$ python3 -q
>>> import numpy as np
>>> np.set_printoptions(suppress=True, linewidth=160)
>>> M = np.loadtxt("m.csv", delimiter=",")
>>> M
array([[ 1., -1.,  1., -1.],
       [ 1.,  0.,  0.,  0.],
       [ 1.,  1.,  1.,  1.],
       [ 1.,  2.,  4.,  8.],
       [ 1.,  3.,  9., 27.],
       [ 1.,  4., 16., 64.]])
>>> A2 = np.c_[M[:, :1] @ np.array([[3]]), np.array([4, 4, 5, 4, 1, 2])]
>>> A2
array([[3., 4.],
       [3., 4.],
       [3., 5.],
       [3., 4.],
       [3., 1.],
       [3., 2.]])
>>> np.linalg.matrix_rank(A2)
np.int64(2)
>>> W = np.array([[2, 1], [2, 0], [2, 0], [2, 0]])
>>> beta = np.array([0, 1])
>>> act = np.maximum(M @ W + beta, 0)
>>> np.round((act > 0).mean(axis=0), 3)
array([0.833, 1.   ])
>>> (act > 0).astype(int)
array([[0, 1],
       [1, 1],
       [1, 1],
       [1, 1],
       [1, 1],
       [1, 1]])
>>> basis = np.array([[2, 2, 1], [2, 3, 3]])
>>> (act @ basis).round(6).argmax(axis=1)
array([1, 1, 1, 1, 1, 1])
>>> W @ basis
array([[6, 7, 5],
       [4, 4, 2],
       [4, 4, 2],
       [4, 4, 2]])
>>> vec = np.array([3, 9, 3, 7])
>>> y = M @ vec
>>> np.round(np.linalg.lstsq(M, y)[0], 3)
array([3., 9., 3., 7.])
>>> np.round(np.linalg.pinv(M) @ M, 3) + 0
array([[1., 0., 0., 0.],
       [0., 1., 0., 0.],
       [0., 0., 1., 0.],
       [0., 0., 0., 1.]])
>>> np.round(np.linalg.solve(M.T @ M, M.T @ y), 3)
array([3., 9., 3., 7.])
>>> y
array([-10.,   3.,  22.,  89., 246., 535.])
>>> rng = np.random.default_rng(21)
>>> y = y + 0.3 * rng.normal(size=6)
>>> y.round(3)
array([ -9.892,   3.453,  21.464,  89.506, 245.986, 534.76 ])
>>> beta, *_ = np.linalg.lstsq(M, y)
>>> beta.round(3)
array([3.045, 8.951, 3.092, 6.976])
>>> np.round(M.T @ (y - M @ beta), 3) + 0
array([0., 0., 0., 0.])
>>> [round(float(np.linalg.norm(np.linalg.solve(M.T @ M + lam * np.eye(4), M.T @ y))), 2) for lam in (0, 1, 10, 100)]
[12.15, 10.88, 8.99, 8.09]
>>> mat = np.loadtxt("w.csv", delimiter=",")
>>> mat
array([[ 3.,  0., -1., -1.],
       [ 0.,  3.,  0.,  0.],
       [ 0.,  0.,  0., -3.],
       [ 0.,  0.,  2.,  5.]])
>>> A2 = mat[0, 0] * mat[1:] - np.outer(mat[1:, 0], mat[0])
>>> A2
array([[ 0.,  9.,  0.,  0.],
       [ 0.,  0.,  0., -9.],
       [ 0.,  0.,  6., 15.]])
>>> np.linalg.matrix_rank(A2), np.linalg.matrix_rank(mat)
(np.int64(3), np.int64(4))
>>> mat[:, 0] / mat[0, 0]
array([1., 0., 0., 0.])
>>> np.flatnonzero(~A2.round(6).any(axis=1))
array([], dtype=int64)
>>> W0 = np.load("x.npy")
>>> W0
array([[  0,  -2,   2,  -2,   1,   0],
       [ -5,  -7,  -3,  -7,  -4,  -5],
       [ -8, -10,  -6, -10,  -7,  -8],
       [  6,   4,   8,   4,   7,   6],
       [  5,   3,   7,   3,   6,   5],
       [ -7,  -9,  -5,  -9,  -6,  -7],
       [  5,   3,   7,   3,   6,   5]])
>>> rk = np.linalg.matrix_rank(W0)
>>> rk
np.int64(2)
>>> null = np.linalg.svd(W0)[2][rk:].T
>>> [int(np.linalg.matrix_rank(W0[:i])) for i in range(1, len(W0) + 1)]
[1, 2, 2, 2, 2, 2, 2]
>>> np.round(null @ null.T, 3) + 0
array([[ 0.831, -0.143, -0.195, -0.143, -0.182, -0.169],
       [-0.143,  0.571,  0.143, -0.429,  0.   , -0.143],
       [-0.195,  0.143,  0.468,  0.143, -0.364, -0.195],
       [-0.143, -0.429,  0.143,  0.571,  0.   , -0.143],
       [-0.182,  0.   , -0.364,  0.   ,  0.727, -0.182],
       [-0.169, -0.143, -0.195, -0.143, -0.182,  0.831]])
>>> J = np.loadtxt("out9.csv", delimiter=",")
>>> J
array([[ 2., -3., -4.,  3.,  3.,  2.,  1.],
       [ 0.,  2.,  0.,  3.,  5., -4., -3.],
       [ 0.,  4.,  0.,  5.,  2.,  2., -1.]])
>>> f = np.array([4, -4])
>>> np.correlate(J[2], J[1], "full")
array([  0., -12., -16.,   5., -14.,  11.,  28.,  20.,  11.,   1.,   4.,  -2.,   0.])
>>> np.polyval(f, J[2])
array([-4., 12., -4., 16.,  4.,  4., -8.])
>>> theta = np.radians(22)
>>> R = np.eye(7)
>>> R[2, 2] = R[3, 3] = np.cos(theta)
>>> R[2, 3], R[3, 2] = -np.sin(theta), np.sin(theta)
>>> R.round(3)
array([[ 1.   ,  0.   ,  0.   ,  0.   ,  0.   ,  0.   ,  0.   ],
       [ 0.   ,  1.   ,  0.   ,  0.   ,  0.   ,  0.   ,  0.   ],
       [ 0.   ,  0.   ,  0.927, -0.375,  0.   ,  0.   ,  0.   ],
       [ 0.   ,  0.   ,  0.375,  0.927,  0.   ,  0.   ,  0.   ],
       [ 0.   ,  0.   ,  0.   ,  0.   ,  1.   ,  0.   ,  0.   ],
       [ 0.   ,  0.   ,  0.   ,  0.   ,  0.   ,  1.   ,  0.   ],
       [ 0.   ,  0.   ,  0.   ,  0.   ,  0.   ,  0.   ,  1.   ]])
>>> A2 = J @ R.T
>>> np.allclose(np.linalg.norm(J, axis=1), np.linalg.norm(A2, axis=1))
True
>>> round(float(np.linalg.det(R)), 3), np.round(np.trace(R), 3)
(1.0, np.float64(6.854))
>>> np.round(np.linalg.svd(J, compute_uv=False), 3), np.round(np.linalg.svd(A2, compute_uv=False), 3)
(array([9.473, 6.974, 5.16 ]), array([9.473, 6.974, 5.16 ]))
>>> np.count_nonzero(J)
np.int64(17)
>>> J.shape
(3, 7)
>>> np.round(J.mean(axis=0), 3)
array([ 0.667,  1.   , -1.333,  3.667,  3.333,  0.   , -1.   ])
>>> J - J[0]
array([[ 0.,  0.,  0.,  0.,  0.,  0.,  0.],
       [-2.,  5.,  4.,  0.,  2., -6., -4.],
       [-2.,  7.,  4.,  2., -1.,  0., -2.]])
>>> np.diff(J, axis=0)
array([[-2.,  5.,  4.,  0.,  2., -6., -4.],
       [ 0.,  2.,  0.,  2., -3.,  6.,  2.]])
>>> J.sum(axis=1)
array([ 4.,  3., 12.])
>>> np.linalg.matrix_rank(J)
np.int64(3)
>>> np.abs(J).max()
np.float64(5.0)
>>> J.sum(axis=0)
array([ 2.,  3., -4., 11., 10.,  0., -3.])
>>> round(np.linalg.norm(J), 3)
np.float64(12.845)
>>> A2 = np.array([[-2, -3], [-3, -3], [7, 3], [9, -4], [5, -3], [3, 0], [0, 4]])
>>> J @ A2
array([[ 25., -26.],
       [ 34., -45.],
       [ 49., -42.]])
>>> np.linalg.matrix_rank(J @ A2)
np.int64(2)
>>> E = np.array([[0, 0, 0, 0, 0, 0, 0],
...     [0, 0, 1, 0, 1, 1, 1],
...     [0, 1, 0, 0, 1, 1, 1],
...     [0, 0, 0, 0, 0, 0, 0],
...     [0, 1, 1, 0, 0, 1, 1],
...     [0, 1, 1, 0, 1, 0, 1],
...     [0, 1, 1, 0, 1, 1, 0]])
>>> # columns 0 and 3 are equal
>>> [round(float(x), 3) for x in np.linalg.svd(E, compute_uv=False)[:3]]
[4.0, 1.0, 1.0]
>>> np.argsort(-np.linalg.norm(E, axis=0).round(6), kind="stable")[:3]
array([1, 2, 4])
>>> np.argsort(-np.linalg.norm(W0, axis=0).round(6), kind="stable")[:3]
array([1, 3, 2])
>>> round(float(np.linalg.norm(W0, 2) / np.linalg.norm(W0)), 3)
0.969
>>> np.linalg.matrix_rank(W0, rtol=0.1)
np.int64(2)
>>> [round(float(np.linalg.det(E[:i, :i])), 2) + 0 for i in range(1, 8)]
[0.0, 0.0, 0.0, 0.0, 0.0, 0.0, 0.0]
>>> np.all(np.linalg.eigvalsh(E) > 0)
np.False_
>>> F = np.array([[3, 3, 3, 3], [3, 3, 3, 3], [3, 3, 3, 3], [3, 3, 3, 3]])
>>> np.linalg.lstsq(F[:-1].T, F[-1])[2]
np.int32(1)
>>> np.unique(F.round(6), axis=0).shape
(1, 4)
>>> np.allclose(F[:-1].T @ np.linalg.lstsq(F[:-1].T, F[-1])[0], F[-1])
True
>>> np.abs(np.diag(np.linalg.qr(F)[1])) > 1e-9
array([ True, False, False, False])
>>> np.round(F @ np.linalg.pinv(F) @ F, 3)
array([[3., 3., 3., 3.],
       [3., 3., 3., 3.],
       [3., 3., 3., 3.],
       [3., 3., 3., 3.]])
>>> vals, V = np.linalg.eigh(F)
>>> vec = np.array([-3, 2, -1, -3])
>>> np.abs(F).sum(axis=1).max(), round(float(np.abs(vals).max()), 3)
(np.int64(12), 12.0)
>>> np.round(np.linalg.eigvalsh(F[1:, 1:]), 3) + 0
array([0., 0., 9.])
>>> np.round(V * np.abs(vals) @ V.T, 3)
array([[3., 3., 3., 3.],
       [3., 3., 3., 3.],
       [3., 3., 3., 3.],
       [3., 3., 3., 3.]])
>>> np.round(V * np.maximum(vals, 0) @ V.T, 3)
array([[3., 3., 3., 3.],
       [3., 3., 3., 3.],
       [3., 3., 3., 3.],
       [3., 3., 3., 3.]])
>>> sv = 10 * 0.2 ** np.arange(4)
>>> O, _ = np.linalg.qr(np.array([[-1.0, 1.2, 0.0, 1.1],
...     [0.7, 1.0, 1.4, 2.1],
...     [0.0, -2.2, 0.6, 0.0],
...     [0.1, -0.9, -0.8, -1.8]]))
>>> A = rng.normal(size=(14, 4)) * sv @ O
>>> A.round(3)
array([[  5.324,   3.246,   3.809,  -3.973],
       [ -4.05 ,  -2.832,  -2.194,   2.643],
       [-11.571,  -4.638,  -6.501,   6.949],
       [  9.835,   1.981,   1.784,  -2.79 ],
       [  6.703,   2.333,   2.7  ,  -3.093],
       [  0.798,  -2.032,  -1.865,   1.857],
       [ -5.054,  -0.995,  -0.357,   1.199],
       [ -4.415,  -1.234,  -1.613,   1.814],
       [ -2.631,  -0.052,  -0.133,   0.461],
       [  3.743,  -0.128,   0.435,  -0.618],
       [ 11.027,   4.039,   4.46 ,  -5.339],
       [  3.71 ,  -0.032,  -0.955,   0.095],
       [-11.557,  -2.046,  -1.774,   2.985],
       [ -2.104,   0.409,   0.931,  -0.496]])
>>> G = np.cov(A, rowvar=False)
>>> G.shape
(4, 4)
>>> np.round(np.polyfit(A[:, 3], A[:, 0], 1), 3)
array([-1.994,  0.224])
>>> np.round(np.corrcoef(A.T), 3)
array([[ 1.   ,  0.86 ,  0.818, -0.901],
       [ 0.86 ,  1.   ,  0.974, -0.987],
       [ 0.818,  0.974,  1.   , -0.985],
       [-0.901, -0.987, -0.985,  1.   ]])
>>> np.argsort(-A.std(axis=0).round(6), kind="stable")
array([0, 3, 2, 1])
>>> round(np.corrcoef(A[:, 3], A[:, 0])[0, 1], 3)
np.float64(-0.901)
>>> np.round(np.linalg.eigvalsh(G)[::-1], 3)
array([70.478,  4.33 ,  0.153,  0.004])
>>> G.round(3)
array([[ 50.788,  14.862,  16.431, -20.653],
       [ 14.862,   5.883,   6.655,  -7.703],
       [ 16.431,   6.655,   7.937,  -8.93 ],
       [-20.653,  -7.703,  -8.93 ,  10.357]])
>>> np.round(np.median(A, axis=0), 3)
array([-0.653, -0.09 , -0.245,  0.278])
>>> m1 = np.loadtxt("dump.csv", delimiter=",")
>>> m1.round(3)
array([[-31.783,   2.42 , -18.102,  20.522,   1.   , -18.102,  27.362],
       [ -5.378,  -0.514,  -3.432,   2.919,   1.   ,  -3.432,   3.892],
       [ -3.598,  -0.711,  -2.443,   1.732,   1.   ,  -2.443,   2.31 ],
       [-12.745,   0.305,  -7.525,   7.83 ,   1.   ,  -7.525,  10.44 ],
       [  0.773,  -1.197,  -0.015,  -1.182,   1.   ,  -0.015,  -1.576],
       [  6.803,  -1.867,   3.335,  -5.202,   1.   ,   3.335,  -6.936],
       [  5.198,  -1.689,   2.443,  -4.132,   1.   ,   2.443,  -5.509],
       [  2.149,  -1.35 ,   0.749,  -2.099,   1.   ,   0.749,  -2.799],
       [ -1.002,  -1.   ,  -1.001,   0.002,   1.   ,  -1.001,   0.002],
       [  1.414,  -1.268,   0.341,  -1.61 ,   1.   ,   0.341,  -2.146],
       [ -9.711,  -0.032,  -5.839,   5.807,   1.   ,  -5.839,   7.743],
       [  7.006,  -1.89 ,   3.448,  -5.337,   1.   ,   3.448,  -7.116],
       [-14.298,   0.478,  -8.388,   8.865,   1.   ,  -8.388,  11.82 ]])
>>> # rank 2
>>> G = m1.T @ m1
>>> np.linalg.matrix_rank(G)
np.int64(2)
>>> np.round(np.trace(G), 3), round((m1 ** 2).sum(), 3)
(np.float64(4662.937), np.float64(4662.937))
>>> np.round(np.linalg.eigvalsh(G)[::-1], 3) + 0
array([4622.018,   40.92 ,    0.   ,    0.   ,    0.   ,    0.   ,    0.   ])
>>> (m1 @ m1.T).shape
(13, 13)
>>> np.allclose(G, G.T)
True
>>> idx = rng.permutation(4)
>>> idx
array([1, 2, 0, 3])
>>> A2 = mat[idx][:, idx]
>>> round(np.linalg.det(A2), 3), np.round(np.linalg.det(mat[idx]), 3)
(np.float64(54.0), np.float64(54.0))
>>> np.trace(A2)
np.float64(11.0)
>>> np.diag(A2)
array([3., 0., 3., 5.])
>>> def softmax(z):
...     e = np.exp(z - z.max(axis=-1, keepdims=True))
...     return e / e.sum(axis=-1, keepdims=True)
... 
>>> np.round(softmax(m1).sum(axis=1), 3)
array([1., 1., 1., 1., 1., 1., 1., 1., 1., 1., 1., 1., 1.])
>>> np.round(softmax(m1[1]), 3) + 0
array([0.   , 0.008, 0.   , 0.261, 0.038, 0.   , 0.691])
>>> np.round(softmax(m1[1] + 3), 3) + 0
array([0.   , 0.008, 0.   , 0.261, 0.038, 0.   , 0.691])
>>> S = m1 @ m1.T / np.sqrt(7)
>>> np.round(softmax(S)[1] @ m1, 3)
array([-31.783,   2.42 , -18.102,  20.522,   1.   , -18.102,  27.362])
